$ python3 -q
>>> import numpy as np
>>> import numpy.linalg as la
>>> np.set_printoptions(suppress=True, linewidth=120)
>>> def rnd(a):
...     return np.round(a, 1) + 0
... 
>>> arr = np.load("mat.npy")
>>> arr
array([[-0.6, -0.7,  0.8, -0.1],
       [-3.6, -1.2, -0.1, -1. ],
       [-2.6, -2. , -0.7, -0.7],
       [ 3.8,  0.7,  0.3,  1. ],
       [-6.3,  0.7,  0.6, -1.7],
       [-5.8, -0.8,  1.5, -1.4],
       [ 1.8, -0.8,  0.2,  0.6],
       [ 6.4, -0.3,  1.1,  1.7],
       [ 0.1,  0.3, -0.3,  0. ],
       [-5.4,  1.6, -1.3, -1.4],
       [ 1. ,  1.7,  0.4,  0.3],
       [ 8. ,  0.3,  1.5,  2. ],
       [ 9.1, -0.3,  0.4,  2.3],
       [ 2.9,  0.2, -0.8,  0.8],
       [-4.1,  0.1, -0.6, -1.1],
       [ 3. ,  0.5, -2.2,  0.8],
       [-5.4,  0.7,  0.7, -1.3],
       [ 5.2, -0.7,  0. ,  1.3],
       [-3.4, -1.4, -0.2, -0.9],
       [ 3.6,  0.8,  0.5,  0.9],
       [ 3.2,  1.5, -0.4,  0.7],
       [ 0.7,  0.5,  0.5,  0.1],
       [ 0.8,  0.7,  2. ,  0.2],
       [ 8.9, -0.5, -0.9,  2.3],
       [ 8. , -1.6,  0.4,  2. ],
       [ 0.3,  0. ,  1. ,  0. ],
       [ 4.2,  0.5, -1.1,  1. ],
       [ 0.5,  0.3, -0.6,  0.2],
       [ 3.1,  2.3, -1.3,  0.7],
       [-0.6, -0.6,  0.2, -0.1],
       [ 3.8,  0.2, -1.9,  1. ]])
>>> x = np.array([0, 5, 0, 0])
>>> y = arr @ x
>>> coef, lr = np.zeros(4), 1 / la.norm(arr, 2) ** 2
>>> for i in range(12):
...     coef -= lr * arr.T @ (arr @ coef - y)
...     if i % 2 == 0: print(i, round(la.norm(arr @ coef - y), 1))
... 
0 26.0
2 23.8
4 21.7
6 19.8
8 18.1
10 16.6
>>> rnd(la.cond(arr))
np.float64(78.6)
